$ python -q
>>> import numpy as np
>>> import numpy.linalg as la
>>> np.set_printoptions(precision=3, suppress=True, linewidth=160)
>>> m1 = np.load("dump.npy")
>>> print(m1)
[[ 6.897 -1.255 14.627]
 [14.561  2.773  3.603]
 [ 0.629  5.307  0.8  ]]
>>> np.abs(m1).max()
np.float64(14.627)
>>> m1.sum(axis=0)
array([22.087,  6.825, 19.03 ])
>>> m1.shape
(3, 3)
>>> np.unravel_index(np.abs(m1).argmax(), m1.shape)
(np.int64(0), np.int64(2))
>>> print(la.matrix_rank(m1))
3
>>> la.rank(m1)
Traceback (most recent call last):
  File "<python-input-10>", line 1, in <module>
    la.rank(m1)
    ^^^^^^^
AttributeError: module 'numpy.linalg' has no attribute 'rank'
>>> m1.mean(axis=0)
array([7.362, 2.275, 6.343])
>>> la.svd(m1, compute_uv=False)
array([20., 10.,  5.])
>>> K = np.load("layer16.npy")
>>> print(K)
[[1 0 0 0]
 [0 1 0 0]
 [0 0 1 0]
 [0 0 0 1]]
>>> (la.matrix_power((K != 0) + (K.T != 0) + np.eye(4), 4) > 0).astype(int)
array([[1, 0, 0, 0],
       [0, 1, 0, 0],
       [0, 0, 1, 0],
       [0, 0, 0, 1]])
>>> print((K != 0).astype(int))
[[1 0 0 0]
 [0 1 0 0]
 [0 0 1 0]
 [0 0 0 1]]
>>> x0 = np.ones(4)
>>> for _ in range(3):
...     x0 = K @ x0
...     x0 /= la.norm(x0)
...     print(round(x0 @ K @ x0, 3))
... 
1.0
1.0
1.0
>>> round(float(la.eigvalsh(K)[-1]), 3)
1.0
>>> Y = K / np.sqrt((K ** 2).mean(axis=1, keepdims=True))
>>> Y[2]
array([0., 0., 2., 0.])
>>> K - K.mean(axis=1, keepdims=True)
array([[ 0.75, -0.25, -0.25, -0.25],
       [-0.25,  0.75, -0.25, -0.25],
       [-0.25, -0.25,  0.75, -0.25],
       [-0.25, -0.25, -0.25,  0.75]])
>>> la.matrix_rank(Y) == la.matrix_rank(K)
np.True_
>>> W1 = np.array([[9, 1], [6, 3], [3, 5], [4, 2]])
>>> c = np.array([2, 0])
>>> hid = np.maximum(K @ W1 + c, 0)
>>> la.matrix_rank(hid)
np.int64(2)
>>> hid
array([[11,  1],
       [ 8,  3],
       [ 5,  5],
       [ 6,  2]])
>>> (hid > 0).mean(axis=0)
array([1., 1.])
>>> Z = np.array([[3, -2], [-3, 4]])
>>> (hid @ Z).round(6).argmax(axis=1)
array([0, 0, 1, 0])
>>> W1 @ Z
array([[ 24, -14],
       [  9,   0],
       [ -6,  14],
       [  6,   0]])
